In [1]: import numpy as np

In [2]: np.set_printoptions(suppress=True, linewidth=120)

In [3]: rnd = lambda a: np.round(a, 2) + 0

In [4]: data = np.loadtxt("mat.csv", delimiter=",")

In [5]: data
Out[5]: 
array([[ 0.,  0.,  2.,  0.,  0.,  0.,  0.,  0.,  0.,  0.,  0.],
       [ 0.,  0.,  0.,  0.,  0.,  2.,  0.,  0.,  0.,  0.,  0.],
       [ 0.,  0.,  0.,  0., -2.,  0.,  0.,  0.,  0.,  0.,  0.],
       [ 0.,  0.,  0.,  0.,  0.,  0.,  0.,  0., -1.,  0.,  0.],
       [ 0.,  0.,  0.,  0.,  0.,  0.,  0.,  0.,  0.,  2.,  0.],
       [ 0.,  0.,  0.,  0.,  0.,  0.,  0., -2.,  0.,  0.,  0.],
       [ 0.,  0.,  0.,  0.,  0.,  0.,  0.,  0.,  0.,  0., -1.],
       [-1.,  0.,  0.,  0.,  0.,  0.,  0.,  0.,  0.,  0.,  0.],
       [ 0.,  0.,  0., -2.,  0.,  0.,  0.,  0.,  0.,  0.,  0.],
       [ 0.,  0.,  0.,  0.,  0.,  0.,  0.,  0.,  0.,  0.,  0.],
       [ 0.,  0.,  0.,  0.,  0.,  0., -2.,  0.,  0.,  0.,  0.]])

In [6]: # looks like rank 10

In [7]: rnd(np.linalg.norm(data, axis=0))
Out[7]: array([1., 0., 2., 2., 2., 2., 2., 2., 1., 2., 1.])

In [8]: rnd(data @ np.linalg.pinv(data) @ data)
Out[8]: 
array([[ 0.,  0.,  2.,  0.,  0.,  0.,  0.,  0.,  0.,  0.,  0.],
       [ 0.,  0.,  0.,  0.,  0.,  2.,  0.,  0.,  0.,  0.,  0.],
       [ 0.,  0.,  0.,  0., -2.,  0.,  0.,  0.,  0.,  0.,  0.],
       [ 0.,  0.,  0.,  0.,  0.,  0.,  0.,  0., -1.,  0.,  0.],
       [ 0.,  0.,  0.,  0.,  0.,  0.,  0.,  0.,  0.,  2.,  0.],
       [ 0.,  0.,  0.,  0.,  0.,  0.,  0., -2.,  0.,  0.,  0.],
       [ 0.,  0.,  0.,  0.,  0.,  0.,  0.,  0.,  0.,  0., -1.],
       [-1.,  0.,  0.,  0.,  0.,  0.,  0.,  0.,  0.,  0.,  0.],
       [ 0.,  0.,  0., -2.,  0.,  0.,  0.,  0.,  0.,  0.,  0.],
       [ 0.,  0.,  0.,  0.,  0.,  0.,  0.,  0.,  0.,  0.,  0.],
       [ 0.,  0.,  0.,  0.,  0.,  0., -2.,  0.,  0.,  0.,  0.]])

In [9]: try:
   ...:     np.linalg.inv(data)
   ...: except np.linalg.LinAlgError as e:
   ...:     print(e)
   ...: 
Singular matrix

In [10]: rnd(np.trace(np.linalg.pinv(data) @ data))
Out[10]: np.float64(10.0)

In [11]: B = np.array([[-2, 2],
    ...:     [1, -3],
    ...:     [-2, 1],
    ...:     [2, 3],
    ...:     [0, -1],
    ...:     [3, -1],
    ...:     [-2, 1],
    ...:     [2, -3],
    ...:     [-1, 0],
    ...:     [0, -1],
    ...:     [-2, 2]])

In [12]: np.linalg.matrix_rank(data @ B)
Out[12]: np.int64(2)

In [13]: np.einsum("ik,kj->ji", data, B)
Out[13]: 
array([[-4.,  6.,  0.,  1.,  0., -4.,  2.,  2., -4.,  0.,  4.],
       [ 2., -2.,  2.,  0., -2.,  6., -2., -2., -6.,  0., -2.]])

In [14]: U, sigma, Vt = np.linalg.svd(data)

In [15]: vecs = Vt[:(sigma > 1e-8).sum()]

In [16]: rng = np.random.default_rng(4690)

In [17]: x0 = data[4] + -3 * data[1] + rng.integers(2) * np.eye(11)[2]

In [18]: x0
Out[18]: array([ 0.,  0.,  0.,  0.,  0., -6.,  0.,  0.,  0.,  2.,  0.])

In [19]: np.diag(vecs.T @ vecs)
Out[19]: array([1., 0., 1., 1., 1., 1., 1., 1., 1., 1., 1.])

In [20]: rnd(np.linalg.norm(data, 2) / np.linalg.norm(data))
Out[20]: np.float64(0.36)

In [21]: np.argsort(-np.linalg.norm(data, axis=0).round(6), kind="stable")[:3]
Out[21]: array([2, 3, 4])

In [22]: np.linalg.matrix_rank(data, rtol=0.1)
Out[22]: np.int64(10)

In [23]: np.linalg.cond(data) > 100
Out[23]: np.True_

In [24]: M = np.load("dump.npy")

In [25]: M
Out[25]: 
array([[ 0.13, -0.02, -0.28,  0.02,  0.19, -0.09,  0.1 ,  0.  ],
       [ 0.41, -0.03, -0.7 ,  0.01,  0.58, -0.33,  0.3 , -0.24],
       [ 0.54, -0.04, -1.26,  0.  ,  1.16, -0.52,  0.55, -0.56],
       [ 2.05,  0.02, -4.09,  0.09,  4.16, -2.06,  2.08, -2.11],
       [-1.76,  0.02,  3.58,  0.02, -3.47,  1.68, -1.71,  1.76],
       [-1.2 , -0.09,  2.34, -0.08, -2.51,  1.22, -1.25,  1.28],
       [-0.99,  0.07,  1.99, -0.04, -2.  ,  0.95, -0.91,  1.  ],
       [ 0.11, -0.07, -0.1 , -0.02,  0.23,  0.01,  0.08, -0.11],
       [ 1.64,  0.06, -3.14,  0.07,  3.25, -1.58,  1.64, -1.64],
       [-0.26,  0.14,  0.46,  0.  , -0.21,  0.14, -0.12,  0.25],
       [-1.29, -0.1 ,  2.41,  0.03, -2.54,  1.12, -1.31,  1.2 ],
       [-0.91,  0.  ,  1.93,  0.07, -1.89,  1.01, -0.9 ,  0.99],
       [ 0.63, -0.04, -1.24, -0.05,  1.27, -0.59,  0.5 , -0.6 ],
       [ 1.95, -0.04, -4.04,  0.03,  3.83, -2.02,  2.04, -2.06],
       [ 1.73, -0.01, -3.38, -0.02,  3.42, -1.7 ,  1.69, -1.7 ],
       [ 0.61,  0.06, -1.21,  0.05,  1.18, -0.64,  0.64, -0.53],
       [-0.73,  0.12,  1.55, -0.01, -1.63,  0.81, -0.78,  0.81],
       [ 0.92,  0.02, -1.87, -0.01,  1.96, -1.02,  0.97, -1.01],
       [ 1.5 ,  0.01, -2.98,  0.01,  2.94, -1.5 ,  1.5 , -1.54],
       [-0.1 , -0.06,  0.13,  0.08, -0.19,  0.14,  0.05,  0.09],
       [-0.38, -0.14,  0.67,  0.02, -0.68,  0.37, -0.39,  0.31],
       [-0.42, -0.09,  0.78,  0.02, -0.83,  0.42, -0.49,  0.3 ],
       [ 0.79, -0.04, -1.42,  0.03,  1.52, -0.8 ,  0.75, -0.78],
       [ 1.06,  0.01, -2.27,  0.04,  2.38, -1.13,  1.16, -1.12],
       [-1.12, -0.01,  2.2 ,  0.04, -2.28,  1.09, -1.09,  1.13],
       [ 1.4 ,  0.02, -2.91, -0.13,  2.9 , -1.51,  1.44, -1.45],
       [ 0.01,  0.09, -0.01,  0.07,  0.06,  0.08, -0.06,  0.04],
       [ 0.87, -0.03, -1.69,  0.04,  1.62, -0.86,  0.9 , -0.84],
       [ 0.57, -0.04, -1.26,  0.01,  1.29, -0.71,  0.64, -0.59],
       [ 0.59,  0.04, -1.12, -0.03,  1.15, -0.57,  0.65, -0.55],
       [ 0.46,  0.03, -0.81,  0.  ,  0.84, -0.44,  0.44, -0.32],
       [ 2.81,  0.01, -5.64,  0.04,  5.65, -2.76,  2.85, -2.83],
       [ 0.11,  0.08, -0.32, -0.02,  0.33, -0.13,  0.25, -0.13],
       [ 1.01, -0.02, -1.92,  0.04,  2.01, -0.96,  0.93, -0.96],
       [ 0.95,  0.04, -1.83,  0.01,  1.86, -0.9 ,  1.03, -0.91],
       [-2.15, -0.06,  4.19, -0.02, -4.37,  2.19, -2.07,  2.15]])

In [26]: C = M[[19, 30]].astype(float)

In [27]: for _ in range(5):
    ...:     labels = np.linalg.norm(M[:, None] - C, axis=-1).argmin(axis=1)
    ...:     C = np.array([M[labels == j].mean(axis=0) for j in range(2)])
    ...: 

In [28]: labels
Out[28]: array([0, 1, 1, 1, 0, 0, 0, 0, 1, 0, 0, 0, 1, 1, 1, 1, 0, 1, 1, 0, 0, 0, 1, 1, 0, 1, 0, 1, 1, 1, 1, 1, 0, 1, 1, 0])

In [29]: rnd(C)
Out[29]: 
array([[-0.68, -0.01,  1.34,  0.01, -1.36,  0.69, -0.66,  0.69],
       [ 1.12,  0.  , -2.24,  0.01,  2.25, -1.13,  1.14, -1.12]])

In [30]: np.abs(C[1] - C[0]).argmax()
Out[30]: np.int64(4)

In [31]: np.bincount(labels)
Out[31]: array([16, 20])

In [32]: P = M @ np.linalg.solve(M.T @ M, M.T)

In [33]: rnd(np.trace(P))
Out[33]: np.float64(8.0)

In [34]: np.allclose(P @ P, P)
Out[34]: True

In [35]: U, sigma, Vt = np.linalg.svd(data)

In [36]: np.argmax(sigma[:-1] / (sigma[1:] + 1e-6)) + 1
Out[36]: np.int64(10)

In [37]: B = U[:, :10] @ np.diag(sigma[:10]) @ Vt[:10]

In [38]: rnd(np.linalg.norm(data - B) / np.linalg.norm(data))
Out[38]: np.float64(0.0)

In [39]: np.linalg.matrix_rank(B)
Out[39]: np.int64(10)

In [40]: np.linalg.matrix_rank(data, rtol=0.05)
Out[40]: np.int64(10)

In [41]: np.abs(data - B).max()
Out[41]: np.float64(0.0)

In [42]: dist = np.linalg.norm(M[:, None] - M[None], axis=-1)

In [43]: rnd(dist[:5, :5])
Out[43]: 
array([[ 0.  ,  0.75,  1.66,  6.8 ,  6.43],
       [ 0.75,  0.  ,  0.93,  6.06,  7.18],
       [ 1.66,  0.93,  0.  ,  5.14,  8.09],
       [ 6.8 ,  6.06,  5.14,  0.  , 13.22],
       [ 6.43,  7.18,  8.09, 13.22,  0.  ]])

In [44]: dist.shape
Out[44]: (36, 36)

In [45]: dist[8].round(6).argsort(kind="stable")[:4]
Out[45]: array([ 8, 14, 18, 25])

In [46]: np.linalg.matrix_rank(dist ** 2)
Out[46]: np.int64(10)

In [47]: dist.mean(axis=1).argmax()
Out[47]: np.int64(31)

In [48]: C2 = np.cov(M, rowvar=False)

In [49]: rnd(M.std(axis=0))
Out[49]: array([1.11, 0.06, 2.21, 0.04, 2.23, 1.11, 1.11, 1.12])

In [50]: rnd(C2)
Out[50]: 
array([[ 1.27,  0.01, -2.52,  0.01,  2.55, -1.26,  1.27, -1.28],
       [ 0.01,  0.  , -0.02,  0.  ,  0.02, -0.01,  0.01, -0.01],
       [-2.52, -0.02,  5.02, -0.01, -5.07,  2.52, -2.52,  2.55],
       [ 0.01,  0.  , -0.01,  0.  ,  0.01, -0.01,  0.01, -0.01],
       [ 2.55,  0.02, -5.07,  0.01,  5.12, -2.54,  2.55, -2.57],
       [-1.26, -0.01,  2.52, -0.01, -2.54,  1.26, -1.26,  1.28],
       [ 1.27,  0.01, -2.52,  0.01,  2.55, -1.26,  1.27, -1.28],
       [-1.28, -0.01,  2.55, -0.01, -2.57,  1.28, -1.28,  1.3 ]])

In [51]: rnd(np.polyfit(M[:, 7], M[:, 4], 1))
Out[51]: array([-1.99,  0.02])

In [52]: rnd(np.linalg.eigvalsh(C2)[::-1])
Out[52]: array([15.23,  0.01,  0.  ,  0.  ,  0.  ,  0.  ,  0.  ,  0.  ])

In [53]: np.argwhere(np.triu(np.abs(np.corrcoef(M.T)) > 0.8, 1))
Out[53]: 
array([[0, 2],
       [0, 4],
       [0, 5],
       [0, 6],
       [0, 7],
       [2, 4],
       [2, 5],
       [2, 6],
       [2, 7],
       [4, 5],
       [4, 6],
       [4, 7],
       [5, 6],
       [5, 7],
       [6, 7]])
